In [1]: import numpy as np

In [2]: np.set_printoptions(precision=2, suppress=True, linewidth=120, legacy="1.25")

In [3]: tidy = lambda a: np.round(a, 2) + 0

In [4]: rng = np.random.default_rng(690)

In [5]: feats = (rng.random((5, 5)) < 0.3) + np.eye(5)

In [6]: feats /= feats.sum(axis=1, keepdims=True)

In [7]: print(tidy(feats))
[[0.25 0.   0.25 0.25 0.25]
 [0.5  0.5  0.   0.   0.  ]
 [0.5  0.   0.5  0.   0.  ]
 [0.   0.   0.33 0.67 0.  ]
 [0.   0.5  0.   0.   0.5 ]]

In [8]: Q = feats.astype(float).copy()

In [9]: for j in range(5):
   ...:     Q[:, j] -= Q[:, :j] @ (Q[:, :j].T @ Q[:, j])
   ...:     Q[:, j] /= np.linalg.norm(Q[:, j])
   ...: 

In [10]: print(tidy(Q.T @ feats))
[[ 0.75  0.33  0.42  0.08  0.08]
 [ 0.    0.62 -0.22 -0.04  0.36]
 [ 0.    0.    0.45  0.54  0.24]
 [ 0.    0.    0.    0.46 -0.12]
 [ 0.    0.    0.    0.    0.33]]

In [11]: print(tidy(Q))
[[ 0.33 -0.18  0.16  0.28  0.87]
 [ 0.67  0.45 -0.4   0.39 -0.22]
 [ 0.67 -0.36  0.32 -0.53 -0.22]
 [ 0.    0.    0.74  0.58 -0.33]
 [ 0.    0.8   0.4  -0.39  0.22]]

In [12]: print(tidy(np.linalg.matrix_power(feats, 2)))
[[0.19 0.12 0.27 0.23 0.19]
 [0.38 0.25 0.12 0.12 0.12]
 [0.38 0.   0.38 0.12 0.12]
 [0.17 0.   0.39 0.44 0.  ]
 [0.25 0.5  0.   0.   0.25]]

In [13]: print(tidy(np.linalg.matrix_power(feats, 100)))
[[0.27 0.13 0.27 0.2  0.13]
 [0.27 0.13 0.27 0.2  0.13]
 [0.27 0.13 0.27 0.2  0.13]
 [0.27 0.13 0.27 0.2  0.13]
 [0.27 0.13 0.27 0.2  0.13]]

In [14]: print(tidy(np.sort(np.abs(np.linalg.eigvals(feats)))[::-1]))
[1.   0.61 0.5  0.32 0.32]

In [15]: pr = np.eye(5)[0]

In [16]: for _ in range(4):
    ...:     pr = pr @ feats
    ...:     print(pr.round(2))
    ...: 
[0.25 0.   0.25 0.25 0.25]
[0.19 0.12 0.27 0.23 0.19]
[0.24 0.16 0.26 0.2  0.14]
[0.27 0.15 0.26 0.19 0.13]

In [17]: f = np.array([2, 2, -1, -1, -1])

In [18]: other = feats + np.outer(f, np.eye(5)[1])

In [19]: print(np.linalg.matrix_rank(other - feats))
1

In [20]: print(tidy(other))
[[ 0.25  2.    0.25  0.25  0.25]
 [ 0.5   2.5   0.    0.    0.  ]
 [ 0.5  -1.    0.5   0.    0.  ]
 [ 0.   -1.    0.33  0.67  0.  ]
 [ 0.   -0.5   0.    0.    0.5 ]]

In [21]: print(tidy(np.linalg.det(other) / np.linalg.det(feats)), tidy(1 + np.linalg.solve(feats, f)[1]))
-6.0 -6.0

In [22]: Q, V = np.linalg.qr(other[:, :4])[0], np.linalg.qr(other[:, 4:])[0]

In [23]: sig = np.linalg.svd(Q.T @ V, compute_uv=False)

In [24]: print((sig > 0.9).sum())
0

In [25]: print(tidy(np.degrees(np.arccos(sig.clip(0, 1)))))
[75.62]

In [26]: print(tidy(np.linalg.norm(Q @ Q.T - V @ V.T, 2)))
1.0

In [27]: X = np.loadtxt("out1.csv", delimiter=",")

In [28]: print(X)
[[ 2.  0.  3.  4.]
 [ 0.  5.  2.  1.]
 [ 2. 20. 11.  8.]]

In [29]: r = np.linalg.matrix_rank(X)

In [30]: print(r)
2

In [31]: null = np.linalg.svd(X)[2][r:].T

In [32]: print([int(np.linalg.matrix_rank(np.delete(X, i, axis=0))) for i in range(3)])
[2, 2, 2]

In [33]: blk = np.stack([X, 5 * X, X[::-1]])

In [34]: print(tidy(np.linalg.norm(blk, axis=(1, 2))))
[ 25.46 127.28  25.46]

In [35]: print(np.linalg.matrix_rank(blk.reshape(3, -1)))
2

In [36]: data = np.load("data.npy")

In [37]: print(data)
[[ 2 -2 -1  6]
 [-1 -1  1  3]
 [ 1  0  1  0]
 [ 1 -2 -2  6]
 [-1  2  2 -6]]

In [38]: left, sig, VT = np.linalg.svd(data)

In [39]: print(tidy(sig))
[11.85  2.29  1.82  0.  ]

In [40]: other = left[:, :3] @ np.diag(sig[:3]) @ VT[:3]

In [41]: print(tidy(np.abs(data - other).max()))
0.0

In [42]: print(np.linalg.matrix_rank(other))
3

In [43]: print(np.linalg.matrix_rank(data, rtol=0.05))
3

In [44]: print(tidy(np.linalg.norm(data - other) / np.linalg.norm(data)))
0.0

In [45]: print(tidy(other))
[[ 2. -2. -1.  6.]
 [-1. -1.  1.  3.]
 [ 1.  0.  1.  0.]
 [ 1. -2. -2.  6.]
 [-1.  2.  2. -6.]]

In [46]: print(tidy(np.linalg.norm(data - other, 2)), tidy(sig[3]))
0.0 0.0

In [47]: print(np.linalg.matrix_rank(data))
3

In [48]: print(tidy(np.linalg.svd(data, compute_uv=False)))
[11.85  2.29  1.82  0.  ]

In [49]: print(np.count_nonzero(data))
18

In [50]: data[:, 4]
IndexError: index 4 is out of bounds for axis 1 with size 4


In [51]: print(np.unravel_index(np.abs(data).argmax(), data.shape))
(0, 3)

In [52]: print(np.diff(data, axis=0))
[[ -3   1   2  -3]
 [  2   1   0  -3]
 [  0  -2  -3   6]
 [ -2   4   4 -12]]

In [53]: data[5]
IndexError: index 5 is out of bounds for axis 0 with size 5


In [54]: print(data.sum(axis=0))
[ 2 -3  1  9]

In [55]: np.zeros(5, 4)
TypeError: Cannot interpret '4' as a data type


In [56]: print(tidy(np.linalg.eigvals(feats).sum().real))
2.42

In [57]: print(tidy(np.einsum("ii->", feats)))
2.42

In [58]: print(tidy(np.kron(np.eye(2, dtype=int), feats)))
[[0.25 0.   0.25 0.25 0.25 0.   0.   0.   0.   0.  ]
 [0.5  0.5  0.   0.   0.   0.   0.   0.   0.   0.  ]
 [0.5  0.   0.5  0.   0.   0.   0.   0.   0.   0.  ]
 [0.   0.   0.33 0.67 0.   0.   0.   0.   0.   0.  ]
 [0.   0.5  0.   0.   0.5  0.   0.   0.   0.   0.  ]
 [0.   0.   0.   0.   0.   0.25 0.   0.25 0.25 0.25]
 [0.   0.   0.   0.   0.   0.5  0.5  0.   0.   0.  ]
 [0.   0.   0.   0.   0.   0.5  0.   0.5  0.   0.  ]
 [0.   0.   0.   0.   0.   0.   0.   0.33 0.67 0.  ]
 [0.   0.   0.   0.   0.   0.   0.5  0.   0.   0.5 ]]

In [59]: print(tidy(np.linalg.det(2 * feats)), tidy(np.linalg.det(feats)))
1.0 0.03

In [60]: print(tidy(np.poly(feats)))
[ 1.   -2.42  2.17 -0.96  0.24 -0.03]

In [61]: r = np.linalg.matrix_rank(data)

In [62]: print(r)
3

In [63]: null = np.linalg.svd(data)[2][r:].T

In [64]: print([int(np.linalg.matrix_rank(data[:i])) for i in range(1, len(data) + 1)])
[1, 2, 3, 3, 3]

In [65]: print(tidy(null[:, 0] / null[np.abs(null[:, 0]).round(6).argmax(), 0]))
[0.   1.   0.   0.33]

In [66]: print([int(np.linalg.matrix_rank(np.delete(data, i, axis=0))) for i in range(5)])
[3, 2, 3, 3, 3]

In [67]: print(null.shape)
(4, 1)

In [68]: print(np.allclose(data @ null, 0))
True

In [69]: other = np.array([[4, 5, 1], [3, 2, 2], [5, 5, 1], [3, 4, 5]])

In [70]: print(np.linalg.matrix_rank(np.vstack([data, other.T])))
4

In [71]: np.einsum("ij,ij->", data, other)
ValueError: operands could not be broadcast together with remapped shapes [original->remapped]: (5,4)->(5,4) (4,3)->(4,3) 


In [72]: other @ data
ValueError: matmul: Input operand 1 has a mismatch in its core dimension 0, with gufunc signature (n?,k),(k,m?)->(n?,m?) (size 5 is different from 3)


In [73]: print(other.T @ data.T)
[[ 15   7   9   6  -6]
 [ 25  10  10  15 -15]
 [ 27  13   2  25 -25]]

In [74]: print(np.einsum("ik,kj->ij", data, other))
[[ 15  25  27]
 [  7  10  13]
 [  9  10   2]
 [  6  15  25]
 [ -6 -15 -25]]

In [75]: f = np.array([2, 1, -1])

In [76]: E = np.array([np.roll(f, i) for i in range(3)])

In [77]: print(E)
[[ 2  1 -1]
 [-1  2  1]
 [ 1 -1  2]]

In [78]: f = np.array([1, 0, 3])

In [79]: other = E + np.outer(f, np.eye(3)[0])

In [80]: print(np.linalg.matrix_rank(np.linalg.inv(other) - np.linalg.inv(E), tol=1e-8))
1

In [81]: print(other)
[[ 3.  1. -1.]
 [-1.  2.  1.]
 [ 4. -1.  2.]]

In [82]: left, sig, VT = np.linalg.svd(X)

In [83]: V = VT[:(sig > 1e-8).sum()]

In [84]: x0 = X[0] + 3 * X[1] + rng.integers(2) * np.eye(4)[1]

In [85]: print(x0)
[ 2. 16.  9.  7.]

In [86]: print(np.allclose(V.T @ V @ x0, x0))
False

In [87]: print(np.linalg.matrix_rank(np.vstack([X, x0])))
3

In [88]: print(tidy(np.linalg.norm(x0 - V.T @ V @ x0)))
0.24

In [89]: print(tidy(np.diag(V.T @ V)))
[0.16 0.94 0.35 0.56]

In [90]: ang = np.radians(90)

In [91]: R = np.eye(3)

In [92]: R[2, 2] = R[1, 1] = np.cos(ang)

In [93]: R[2, 1], R[1, 2] = -np.sin(ang), np.sin(ang)

In [94]: print(tidy(R))
[[ 1.  0.  0.]
 [ 0.  0.  1.]
 [ 0. -1.  0.]]

In [95]: other = E @ R.T

In [96]: print(tidy(np.linalg.svd(E, compute_uv=False)), tidy(np.linalg.svd(other, compute_uv=False)))
[2.65 2.65 2.  ] [2.65 2.65 2.  ]

In [97]: print(np.allclose(np.linalg.norm(E, axis=1), np.linalg.norm(other, axis=1)))
True

In [98]: print(np.allclose(E @ E.T, other @ other.T))
True

In [99]: print(tidy(other))
[[ 2. -1. -1.]
 [-1.  1. -2.]
 [ 1.  2.  1.]]

In [100]: print(tidy(np.sort(np.abs(np.linalg.eigvals(other)))))
[2.32 2.32 2.61]

In [101]: print(tidy(other @ other))
[[ 4. -5. -1.]
 [-5. -2. -3.]
 [ 1.  3. -4.]]

In [102]: print(tidy(np.abs(np.linalg.eigvals(other)).max()))
2.61

In [103]: other.inv()
AttributeError: 'numpy.ndarray' object has no attribute 'inv'


In [104]: np.linalg.determinant(other)
AttributeError: module 'numpy.linalg' has no attribute 'determinant'


In [105]: print(tidy((other + other.T) / 2))
[[ 2. -1.  0.]
 [-1.  1.  0.]
 [ 0.  0.  1.]]
